% python3 -q
>>> import numpy as np
>>> np.set_printoptions(precision=2, suppress=True, linewidth=140)
>>> m1 = np.loadtxt("test18.csv", delimiter=",")
>>> m1
array([[ 3.,  3., -1., -2.,  2., -1.,  2.,  3., -3., -1.,  2.],
       [ 1., -2., -3.,  1., -2., -3.,  1.,  0.,  2., -2.,  1.],
       [ 1.,  0., -3., -2.,  2.,  0., -1., -3., -2., -3.,  2.],
       [ 1.,  2., -1.,  1., -3.,  2.,  2.,  0., -2.,  2.,  3.],
       [ 2., -1., -3., -3.,  1., -3., -1., -1.,  1.,  1., -3.],
       [ 1., -1.,  1., -2., -3.,  1., -2., -1.,  3.,  2.,  2.],
       [-3., -3., -1.,  2., -2.,  0., -2., -2.,  2., -3.,  3.],
       [ 2.,  2.,  0., -2.,  1., -2., -3., -3.,  2.,  3., -2.],
       [ 1.,  1.,  3.,  3., -2., -3.,  2.,  3., -3.,  0.,  1.],
       [ 0., -1., -3., -2.,  1.,  3., -2.,  0., -2.,  2., -1.]])
>>> def softmax(z):
...     e = np.exp(z - z.max(axis=-1, keepdims=True))
...     return e / e.sum(axis=-1, keepdims=True)
... 
>>> np.round(softmax(m1[2]), 2) + 0
array([0.13, 0.05, 0.  , 0.01, 0.36, 0.05, 0.02, 0.  , 0.01, 0.  , 0.36])
>>> softmax(m1).sum(axis=1)
array([1., 1., 1., 1., 1., 1., 1., 1., 1., 1.])
>>> S = m1 @ m1.T / np.sqrt(11)
>>> np.round(softmax(S), 2) + 0
array([[1.  , 0.  , 0.  , 0.  , 0.  , 0.  , 0.  , 0.  , 0.  , 0.  ],
       [0.  , 0.99, 0.  , 0.  , 0.  , 0.  , 0.01, 0.  , 0.  , 0.  ],
       [0.  , 0.  , 1.  , 0.  , 0.  , 0.  , 0.  , 0.  , 0.  , 0.  ],
       [0.  , 0.  , 0.  , 1.  , 0.  , 0.  , 0.  , 0.  , 0.  , 0.  ],
       [0.  , 0.  , 0.  , 0.  , 0.99, 0.  , 0.  , 0.01, 0.  , 0.  ],
       [0.  , 0.  , 0.  , 0.  , 0.  , 1.  , 0.  , 0.  , 0.  , 0.  ],
       [0.  , 0.  , 0.  , 0.  , 0.  , 0.  , 1.  , 0.  , 0.  , 0.  ],
       [0.  , 0.  , 0.  , 0.  , 0.  , 0.  , 0.  , 1.  , 0.  , 0.  ],
       [0.  , 0.  , 0.  , 0.  , 0.  , 0.  , 0.  , 0.  , 1.  , 0.  ],
       [0.  , 0.  , 0.  , 0.  , 0.  , 0.  , 0.  , 0.  , 0.  , 1.  ]])
>>> u = np.array([1, 0, -2])
>>> np.cross(m1[6, :3], m1[1, :3])
array([  7., -10.,   9.])
>>> np.convolve(m1[6], u)
array([-3., -3.,  5.,  8.,  0., -4.,  2., -2.,  6.,  1., -1.,  6., -6.])
>>> np.polyval(u, m1[6])
array([ 7.,  7., -1.,  2.,  2., -2.,  2.,  2.,  2.,  7.,  7.])
>>> arr = np.load("out0.npy")
>>> arr
array([[ 28.64,  46.15, -13.58, -10.09, -13.77,  45.9 , -34.6 ,  -3.81],
       [ 28.13,  45.46, -13.43, -10.12, -13.68,  45.11, -34.08,  -3.74],
       [ 18.62,  32.07, -10.24, -10.22, -11.66,  30.13, -24.05,  -2.33],
       [ 18.34,  31.66, -10.14, -10.21, -11.58,  29.68, -23.74,  -2.28],
       [ 16.46,  28.89,  -9.43, -10.08, -11.06,  26.64, -21.69,  -1.98],
       [ 14.73,  26.27,  -8.75,  -9.91, -10.53,  23.8 , -19.77,  -1.7 ],
       [ 12.87,  23.39,  -7.98,  -9.65,  -9.9 ,  20.7 , -17.66,  -1.39],
       [ 12.05,  22.1 ,  -7.63,  -9.51,  -9.6 ,  19.32, -16.71,  -1.26],
       [ 10.36,  19.37,  -6.87,  -9.15,  -8.93,  16.44, -14.73,  -0.96],
       [  9.16,  17.4 ,  -6.3 ,  -8.82,  -8.4 ,  14.39, -13.31,  -0.75],
       [  8.98,  17.08,  -6.21,  -8.77,  -8.31,  14.06, -13.08,  -0.72],
       [  7.31,  14.22,  -5.35,  -8.18,  -7.46,  11.14, -11.02,  -0.42],
       [  5.57,  11.07,  -4.35,  -7.34,  -6.4 ,   8.03,  -8.76,  -0.1 ],
       [  5.21,  10.4 ,  -4.13,  -7.13,  -6.15,   7.39,  -8.29,  -0.04],
       [  5.2 ,  10.38,  -4.12,  -7.12,  -6.14,   7.36,  -8.27,  -0.04],
       [  4.5 ,   9.03,  -3.67,  -6.66,  -5.62,   6.09,  -7.31,   0.09],
       [  1.69,   3.07,  -1.44,  -3.59,  -2.67,   1.05,  -2.97,   0.5 ],
       [  1.68,   3.05,  -1.43,  -3.58,  -2.65,   1.03,  -2.95,   0.5 ],
       [  1.65,   2.96,  -1.39,  -3.52,  -2.6 ,   0.98,  -2.89,   0.5 ],
       [  1.22,   1.97,  -0.96,  -2.69,  -1.91,   0.35,  -2.1 ,   0.49],
       [  0.26,   0.22,  -0.11,  -0.48,  -0.3 ,  -0.14,  -0.37,   0.16],
       [  0.24,   0.21,  -0.11,  -0.45,  -0.28,  -0.13,  -0.35,   0.15],
       [ -0.23,  -0.12,   0.06,   0.34,   0.2 ,   0.17,   0.28,  -0.15],
       [ -0.69,  -0.22,   0.08,   0.81,   0.43,   0.55,   0.76,  -0.47],
       [ -0.9 ,  -0.23,   0.07,   0.95,   0.48,   0.72,   0.96,  -0.6 ],
       [ -0.94,  -0.23,   0.06,   0.97,   0.49,   0.75,   0.99,  -0.63],
       [ -2.23,  -0.15,  -0.18,   1.26,   0.43,   1.61,   1.95,  -1.36],
       [ -3.06,  -0.07,  -0.39,   1.19,   0.24,   2.01,   2.49,  -1.77],
       [ -3.09,  -0.07,  -0.4 ,   1.18,   0.23,   2.02,   2.5 ,  -1.78],
       [ -3.44,  -0.04,  -0.5 ,   1.12,   0.13,   2.16,   2.73,  -1.95],
       [ -3.7 ,  -0.02,  -0.57,   1.06,   0.05,   2.25,   2.88,  -2.06],
       [ -5.88,   0.07,  -1.16,   0.36,  -0.73,   2.78,   4.18,  -2.94],
       [ -6.29,   0.07,  -1.27,   0.2 ,  -0.89,   2.84,   4.43,  -3.09],
       [ -8.08,   0.04,  -1.76,  -0.57,  -1.62,   2.98,   5.47,  -3.7 ],
       [ -9.27,  -0.01,  -2.07,  -1.13,  -2.11,   3.  ,   6.16,  -4.09],
       [-10.55,  -0.1 ,  -2.4 ,  -1.75,  -2.66,   2.96,   6.89,  -4.47],
       [-13.46,  -0.39,  -3.14,  -3.25,  -3.92,   2.68,   8.58,  -5.3 ],
       [-16.44,  -0.8 ,  -3.86,  -4.86,  -5.22,   2.19,  10.32,  -6.07],
       [-18.28,  -1.09,  -4.29,  -5.87,  -6.03,   1.81,  11.39,  -6.52],
       [-19.33,  -1.27,  -4.53,  -6.46,  -6.49,   1.57,  12.01,  -6.77],
       [-22.61,  -1.9 ,  -5.27,  -8.31,  -7.92,   0.72,  13.94,  -7.52],
       [-22.64,  -1.9 ,  -5.28,  -8.33,  -7.94,   0.71,  13.96,  -7.53],
       [-23.1 ,  -2.  ,  -5.38,  -8.59,  -8.14,   0.58,  14.23,  -7.63],
       [-23.65,  -2.11,  -5.5 ,  -8.91,  -8.38,   0.42,  14.56,  -7.75],
       [-28.96,  -3.31,  -6.64, -11.97, -10.69,  -1.26,  17.71,  -8.87],
       [-37.31,  -5.47,  -8.34, -16.86, -14.3 ,  -4.35,  22.73, -10.47]])
>>> # rank 3
>>> u = np.array([-3, 1])
>>> np.polyval(u, arr[8])
array([-30.07, -57.12,  21.61,  28.44,  27.78, -48.32,  45.2 ,   3.89])
>>> np.cross(arr[8, :3], arr[16, :3])
array([-6.81,  3.28, -1.  ])
>>> np.convolve(arr[8], u)
array([-31.07, -47.76,  39.98,  20.57,  17.63, -58.25,  60.64, -11.84,  -0.96])
